% ipython --no-banner

In [1]: import numpy as np

In [2]: from numpy import linalg as LA

In [3]: np.set_printoptions(suppress=True, linewidth=100)

In [4]: data = np.array([[-5.0, -1.0, -4.0, 5.0],
   ...:     [0.0, -3.0, -4.0, 4.0],
   ...:     [-2.0, -1.0, -11.0, 9.0],
   ...:     [-2.0, -1.0, -12.0, 10.0]])

In [5]: U, sig, VT = LA.svd(data)

In [6]: sig.round(2)
Out[6]: array([23.22,  4.2 ,  2.64,  0.14])

In [7]: other = U[:, :3] @ np.diag(sig[:3]) @ VT[:3]

In [8]: round(float(np.abs(data - other).max()), 2)
Out[8]: 0.08

In [9]: round(float(LA.norm(data - other, 2)), 2), round(float(sig[3]), 2)
Out[9]: (0.14, 0.14)

In [10]: r0 = np.array([8, 7, 5, 8])

In [11]: other = data + np.outer(r0, np.eye(4)[3])

In [12]: LA.matrix_rank(other - data)
Out[12]: np.int64(1)

In [13]: round(float(LA.det(other) / LA.det(data)), 2), round(1 + LA.solve(data, r0)[3], 2)
Out[13]: (11.58, np.float64(11.58))

In [14]: x0 = np.array([2, 2, 1, 1])

In [15]: rhs = data @ x0

In [16]: b, lr = np.zeros(4), 1 / LA.norm(data, 2) ** 2

In [17]: for i in range(6):
    ...:     b -= lr * data.T @ (data @ b - rhs)
    ...:     if i % 2 == 0: print(i, round(LA.norm(data @ b - rhs), 2))
    ...: 
0 7.01
2 6.63
4 6.28

In [18]: np.round(LA.cond(data), 2)
Out[18]: np.float64(166.53)

In [19]: np.argsort(-LA.norm(data, axis=0).round(6), kind="stable")[:3]
Out[19]: array([2, 3, 0])

In [20]: LA.cond(data) > 100
Out[20]: np.True_

In [21]: [round(float(x), 2) for x in LA.svd(data, compute_uv=False)[:3]]
Out[21]: [23.22, 4.2, 2.64]

In [22]: x0 = np.array([-5, 5, -1, 0])

In [23]: rhs = data @ x0

In [24]: rhs
Out[24]: array([ 24., -11.,  16.,  17.])

In [25]: np.round(LA.solve(data, rhs + data[:, 2]), 2) + 0
Out[25]: array([-5.,  5.,  0.,  0.])

In [26]: np.round(LA.solve(data, 5 * rhs), 2) + 0
Out[26]: array([-25.,  25.,  -5.,   0.])
